$ python -q
>>> import numpy as np
>>> from numpy import linalg as LA
>>> np.set_printoptions(precision=2, suppress=True, linewidth=160)
>>> feats = np.array([[2, -1], [1, -1]])
>>> feats
array([[ 2, -1],
       [ 1, -1]])
>>> rng = np.random.default_rng(4)
>>> idx = rng.permutation(2)
>>> A2 = feats[:, idx] * rng.choice([-1, 1], 2)
>>> A2
array([[-1,  2],
       [-1,  1]])
>>> left, _, vt = LA.svd(feats.T @ A2)
>>> idx
array([1, 0])
>>> np.round(LA.lstsq(feats, A2)[0], 2) + 0
array([[0., 1.],
       [1., 0.]])
>>> def softmax(z):
...     e = np.exp(z - z.max(axis=-1, keepdims=True))
...     return e / e.sum(axis=-1, keepdims=True)
... 
>>> np.round(softmax(10 * feats[1]), 2) + 0
array([1., 0.])
>>> softmax(feats[1])
array([0.88, 0.12])
>>> S = feats @ feats.T / np.sqrt(2)
>>> softmax(S).round(6).argmax(axis=1)
array([0, 0])
>>> softmax(S)[1] @ feats
array([ 1.67, -1.  ])
>>> softmax(S + np.triu(np.full(S.shape, -np.inf), 1))
array([[1.  , 0.  ],
       [0.67, 0.33]])
>>> A = np.load("case1.npy")
>>> A
array([[ 4.  ,  4.12,  4.04,  1.95],
       [ 1.94,  2.01,  1.98,  0.98],
       [ 2.04,  1.91,  2.05,  1.03],
       [-3.93, -3.97, -4.05, -1.98]])
>>> idx = rng.permutation(4)
>>> idx
array([1, 2, 3, 0])
>>> A2 = A[idx][:, idx]
>>> np.sort(np.abs(LA.eigvals(A2)))
array([0.05, 0.08, 0.08, 6.06])
>>> np.trace(A2)
np.float64(6.08)
>>> np.allclose(A2, A)
False
>>> np.round(LA.norm(A, 2) / LA.norm(A), 2)
np.float64(1.0)
>>> np.abs(LA.svd(A)[2][-1])
array([0.02, 0.16, 0.54, 0.83])
>>> [round(float(x), 2) for x in LA.svd(A, compute_uv=False)[:3]]
[11.42, 0.15, 0.05]
>>> LA.matrix_rank(A, rtol=0.1)
np.int64(1)
>>> LA.cond(A) > 100
np.True_
>>> A2 = LA.inv(feats)
>>> np.allclose(A2, feats.T)
False
>>> A2
array([[ 1., -1.],
       [ 1., -2.]])
>>> (np.abs(A2) > 1e-9).astype(int)
array([[1, 1],
       [1, 1]])
>>> round(float(LA.slogdet(feats)[0]), 2)
-1.0
>>> LA.inv(A2)
array([[ 2., -1.],
       [ 1., -1.]])
>>> idx = rng.permutation(4)
>>> A2 = A[:, idx] * rng.choice([-1, 1], 4)
>>> A2
array([[ 4.  ,  4.12,  1.95, -4.04],
       [ 1.94,  2.01,  0.98, -1.98],
       [ 2.04,  1.91,  1.03, -2.05],
       [-3.93, -3.97, -1.98,  4.05]])
>>> left, _, vt = LA.svd(A.T @ A2)
>>> np.round(LA.lstsq(A, A2)[0], 2) + 0
array([[ 1.,  0.,  0.,  0.],
       [ 0.,  1.,  0.,  0.],
       [ 0.,  0.,  0., -1.],
       [ 0.,  0.,  1.,  0.]])
>>> idx
array([0, 1, 3, 2])
>>> np.round(left @ vt, 2) + 0
array([[ 1.,  0.,  0.,  0.],
       [ 0.,  1.,  0.,  0.],
       [ 0.,  0.,  0., -1.],
       [ 0.,  0.,  1.,  0.]])
>>> M = np.loadtxt("run1.csv", delimiter=",")
>>> M
array([[ 5.13,  5.53,  1.67],
       [ 6.22,  9.89,  7.11],
       [ 4.69,  3.75, -0.56],
       [ 5.12,  5.49,  1.61],
       [ 3.93,  0.7 , -4.37],
       [ 4.4 ,  2.59, -2.02],
       [ 3.39, -1.43, -7.03],
       [ 6.46, 10.85,  8.32],
       [ 5.81,  8.26,  5.07],
       [ 5.62,  7.47,  4.09]])
>>> Xc = M - M.mean(axis=0)
>>> evecs = LA.svd(Xc)[2][:2]
>>> A2 = Xc - Xc @ evecs.T @ evecs
>>> np.diag(evecs.T @ evecs)
array([0.94, 0.46, 0.6 ])
>>> np.round((Xc @ evecs.T).std(axis=0), 2) + 0
array([6.1, 0. ])
>>> A2 = np.array([[0, 0], [0, 1]])
>>> np.einsum("ik,kj->ij", feats, A2)
array([[ 0, -1],
       [ 0, -1]])
>>> np.vstack([feats, A2.T]).shape
(4, 2)
>>> feats @ A2
array([[ 0, -1],
       [ 0, -1]])
>>> left, sigma, vt = LA.svd(M)
>>> evecs = vt[:(sigma > 1e-8).sum()]
>>> x0 = M[8] + 5 * M[5] + rng.integers(2) * np.eye(3)[1]
>>> x0
array([27.8 , 22.19, -5.01])
>>> np.diag(evecs.T @ evecs)
array([0.64, 0.54, 0.82])
>>> LA.matrix_rank(np.vstack([M, x0]))
np.int64(3)
>>> np.allclose(evecs.T @ evecs @ x0, x0)
False
>>> round(float(LA.norm(x0 - evecs.T @ evecs @ x0)), 2)
0.68
>>> cov = np.cov(M, rowvar=False)
>>> np.argwhere(np.triu(np.abs(np.corrcoef(M.T)) > 0.8, 1))
array([[0, 1],
       [0, 2],
       [1, 2]])
>>> np.corrcoef(M.T)
array([[1., 1., 1.],
       [1., 1., 1.],
       [1., 1., 1.]])
>>> M.std(axis=0)
array([0.94, 3.76, 4.7 ])
>>> np.polyfit(M[:, 1], M[:, 0], 1)
array([0.25, 3.75])
>>> np.median(M, axis=0)
array([5.13, 5.51, 1.64])
>>> round(float(LA.norm(M, 2) / LA.norm(M)), 2)
0.92
>>> np.argsort(-LA.norm(M, axis=0).round(6), kind="stable")[:3]
array([1, 0, 2])
>>> m1 = np.loadtxt("data.csv", delimiter=",")
>>> m1
array([[-3., -2., -1.,  0.],
       [ 1.,  2.,  3.,  4.],
       [ 5.,  6.,  7.,  8.]])
>>> left, sigma, vt = LA.svd(m1)
>>> evecs = vt[:(sigma > 1e-8).sum()]
>>> x0 = m1[1] + 4 * m1[0] + rng.integers(2) * np.eye(4)[2]
>>> x0
array([-11.,  -6.,   0.,   4.])
>>> np.allclose(evecs.T @ evecs @ x0, x0)
False
>>> LA.matrix_rank(np.vstack([m1, x0]))
np.int64(3)
>>> round(LA.norm(x0 - evecs.T @ evecs @ x0), 2)
np.float64(0.84)
>>> evecs.T @ evecs
array([[ 0.7,  0.4,  0.1, -0.2],
       [ 0.4,  0.3,  0.2,  0.1],
       [ 0.1,  0.2,  0.3,  0.4],
       [-0.2,  0.1,  0.4,  0.7]])
>>> mat = np.vander(np.arange(3) - 2, 4, increasing=True)
>>> mat
array([[ 1, -2,  4, -8],
       [ 1, -1,  1, -1],
       [ 1,  0,  0,  0]])
>>> A2 = mat / np.sqrt((mat ** 2).mean(axis=1, keepdims=True))
>>> LA.norm(A2, axis=1)
array([2., 2., 2.])
>>> data = np.load("a.npy")
>>> data
array([[1, 0, 0, 0],
       [0, 1, 0, 0],
       [0, 0, 0, 1],
       [0, 0, 1, 0]])
>>> x0 = np.array([-2, -1, -2, 3])
>>> y = data @ x0
>>> y
array([-2, -1,  3, -2])
>>> LA.solve(data, y)
array([-2., -1., -2.,  3.])
>>> LA.solve(data, y + data[:, 2])
array([-2., -1., -1.,  3.])
>>> A2 = np.array([[2, 0], [3, 2]])
>>> W2 = np.array([[-1]])
>>> J = np.block([[A2, np.array([[3], [1]])], [np.zeros((1, 2)), W2]])
>>> J
array([[ 2.,  0.,  3.],
       [ 3.,  2.,  1.],
       [ 0.,  0., -1.]])
>>> O, evecs = LA.qr(data[:, :2])[0], LA.qr(data[:, 2:])[0]
>>> sigma = LA.svd(O.T @ evecs, compute_uv=False)
>>> sigma
array([0., 0.])
>>> (sigma > 0.9).sum()
np.int64(0)
>>> F = np.load("dump.npy")
>>> F
array([[-26,   1,  -1,   3],
       [  0,  21,  -1,   0],
       [  3,   3, -14,   1],
       [  2,  -1,   1, -25]])
>>> f = np.array([0, 0, 0, 2])
>>> A2 = F + np.outer(f, np.eye(4)[0])
>>> LA.matrix_rank(LA.inv(A2) - LA.inv(F), tol=1e-8)
np.int64(1)
>>> f, g = F[0], F[2]
>>> f @ f
np.int64(687)
>>> f @ g
np.int64(-58)
>>> pr = (f @ g) / (f @ f) * f
>>> LA.matrix_rank(np.outer(f, g))
np.int64(1)
>>> g - pr
array([  0.8 ,   3.08, -14.08,   1.25])
>>> hat = np.triu(np.array([[5, 9, 7, -5], [5, 2, 6, 8], [-9, -9, -5, 9], [-9, 4, -9, 7]]), 1) + np.eye(4)
>>> A2 = hat @ F @ LA.inv(hat)
>>> A2
array([[  -15.,   351., -2114., 16278.],
       [   34.,  -275.,  1335., -9839.],
       [   21.,  -195.,  1018., -7721.],
       [    2.,   -19.,   101.,  -772.]])
>>> np.poly(A2)
array([      1.,      44.,      -2.,  -19347., -188244.])
>>> A2 = F / LA.norm(F, axis=1, keepdims=True)
>>> cov = A2 @ A2.T
>>> cov[2]
array([-0.15,  0.25,  1.  , -0.1 ])
>>> (cov - 2 * np.eye(4)).round(6).argmax(axis=1)
array([1, 2, 1, 1])
>>> round(float(np.degrees(np.arccos(np.clip(cov[2, 3], -1, 1)))), 2)
95.61
